$ python3 -q
>>> import numpy as np
>>> from numpy import linalg as LA
>>> np.set_printoptions(precision=1, suppress=True, linewidth=160)
>>> arr = np.loadtxt("arr.csv", delimiter=",")
>>> print(arr)
[[-3. -4.  5.  0.]
 [-4. -3. -4.  5.]
 [ 5. -4. -3. -4.]
 [ 0.  5. -4. -3.]]
>>> Uu, s, Vh = LA.svd(arr, full_matrices=False)
>>> print(np.round(Uu.T @ Uu, 1) + 0)
[[1. 0. 0. 0.]
 [0. 1. 0. 0.]
 [0. 0. 1. 0.]
 [0. 0. 0. 1.]]
>>> print(np.round(Uu.T @ arr @ Vh.T, 1) + 0)
[[10.2  0.   0.   0. ]
 [ 0.   8.2  0.   0. ]
 [ 0.   0.   7.2  0. ]
 [ 0.   0.   0.   2.8]]
>>> print(np.abs(Vh[0]))
[0.6 0.4 0.4 0.6]
>>> print(np.round(Vh @ Vh.T, 1) + 0)
[[1. 0. 0. 0.]
 [0. 1. 0. 0.]
 [0. 0. 1. 0.]
 [0. 0. 0. 1.]]
>>> print(np.allclose(Uu * s @ Vh, arr))
True
>>> u = np.array([2, 0, 1]) + 0.5
>>> M = np.eye(3) - 2 * np.outer(u, u) / (u @ u)
>>> print(M)
[[-0.4 -0.3 -0.9]
 [-0.3  0.9 -0.2]
 [-0.9 -0.2  0.5]]
>>> x = np.array([7, 1, -6])
>>> print(round(LA.norm(x), 1), round(LA.norm(M @ x), 1))
9.3 9.3
>>> print(round(LA.det(M), 1))
-1.0
>>> q, _ = LA.qr(np.array([[-1.2, 0.1, -0.5], [0.5, 0.8, 0.2], [-0.3, 0.0, 0.6]]))
>>> evecs, _ = LA.qr(np.array([[2.2, 0.1, 1.4], [-0.7, 0.7, 0.0], [0.1, -1.1, -2.8]]))
>>> s = 5 * 0.5 ** np.arange(3)
>>> A = q[:, :3] * s @ evecs[:3]
>>> print(A)
[[ 4.   1.1 -2. ]
 [-2.5  0.8 -1.4]
 [ 1.   1.3  0.3]]
>>> w1 = np.array([[-2, 3, 1], [-2, -3, 3], [-1, -3, 3]])
>>> c = np.array([-2, -8, 2])
>>> H = np.maximum(A @ w1 + c, 0)
>>> print((H > 0).mean(axis=0))
[0.3 0.3 0.7]
>>> basis = np.array([[7, 9, 0], [3, 4, 8], [0, 8, 6]])
>>> print((H @ basis).round(6).argmax(axis=1))
[2 1 1]
>>> q = A.astype(float).copy()
>>> for j in range(3):
...     q[:, j] -= q[:, :j] @ (q[:, :j].T @ q[:, j])
...     q[:, j] /= LA.norm(q[:, j])
... 
>>> print(q)
[[ 0.8  0.3 -0.5]
 [-0.5  0.7 -0.5]
 [ 0.2  0.7  0.7]]
>>> other = np.array([[3, 1], [2, 1]])
>>> basis = np.kron(other, A)
>>> print(LA.matrix_rank(basis))
6
>>> print(round(LA.norm(basis, 2), 1), round(LA.norm(other, 2) * LA.norm(A, 2), 1))
19.3 19.3
>>> print(basis.shape)
(6, 6)
